% python3 -q
>>> import numpy as np
>>> from numpy import linalg as LA
>>> np.set_printoptions(precision=2, suppress=True, linewidth=200)
>>> W0 = np.load("block2.npy")
>>> W0
array([[-0.39, -0.11,  1.02],
       [-0.2 ,  0.4 , -0.3 ],
       [-1.4 , -0.6 ,  0.  ],
       [-0.4 , -0.1 ,  1.  ]])
>>> Q, r_ = LA.qr(W0)
>>> np.round(abs(r_[0, 0]), 2), round(float(LA.norm(W0[:, 0])), 2)
(np.float64(1.52), 1.52)
>>> np.round(np.trace(Q @ Q.T), 2)
np.float64(3.0)
>>> print(Q)
[[-0.26 -0.07  0.66]
 [-0.13 -0.98 -0.17]
 [-0.92  0.18 -0.34]
 [-0.26 -0.09  0.65]]
>>> np.abs(np.diag(r_))
array([1.52, 0.48, 1.37])
>>> r_
array([[ 1.52,  0.55, -0.49],
       [ 0.  , -0.48,  0.13],
       [ 0.  ,  0.  ,  1.37]])
>>> np.allclose(r_.T @ r_, W0.T @ W0)
True
>>> Q = r_.astype(float).copy()
>>> for j in range(3):
...     Q[:, j] -= Q[:, :j] @ (Q[:, :j].T @ Q[:, j])
...     Q[:, j] /= LA.norm(Q[:, j])
... 
>>> Q.T @ Q
array([[1., 0., 0.],
       [0., 1., 0.],
       [0., 0., 1.]])
>>> Y = np.c_[W0[:, :1] @ np.array([[2]]), np.array([-2, 2, 3, -3])]
>>> Y
array([[-0.78, -2.  ],
       [-0.4 ,  2.  ],
       [-2.8 ,  3.  ],
       [-0.8 , -3.  ]])
>>> print(LA.norm(LA.qr(W0)[0].T @ Y, axis=0) ** 2 / ((Y ** 2).sum(axis=0) + 1e-12))
[1.   0.98]
>>> np.round(LA.norm(Y - W0 @ LA.lstsq(W0, Y)[0], axis=0), 2) + 0
array([0.  , 0.78])
>>> Y = np.array([[1, 1], [-1, -1], [2, 2]])
>>> W0 @ Y
array([[ 1.76,  1.76],
       [-1.2 , -1.2 ],
       [-0.8 , -0.8 ],
       [ 1.7 ,  1.7 ]])
>>> np.einsum("ij->j", W0)
array([-2.39, -0.41,  1.72])
>>> print(np.einsum("ik,kj->ij", W0, Y))
[[ 1.76  1.76]
 [-1.2  -1.2 ]
 [-0.8  -0.8 ]
 [ 1.7   1.7 ]]
>>> np.einsum("ij,ij->i", W0, W0)
array([1.2 , 0.29, 2.32, 1.17])
>>> np.vstack([W0, Y.T]).shape
(6, 3)
>>> print(np.einsum("ik,kj->ji", W0, Y))
[[ 1.76 -1.2  -0.8   1.7 ]
 [ 1.76 -1.2  -0.8   1.7 ]]
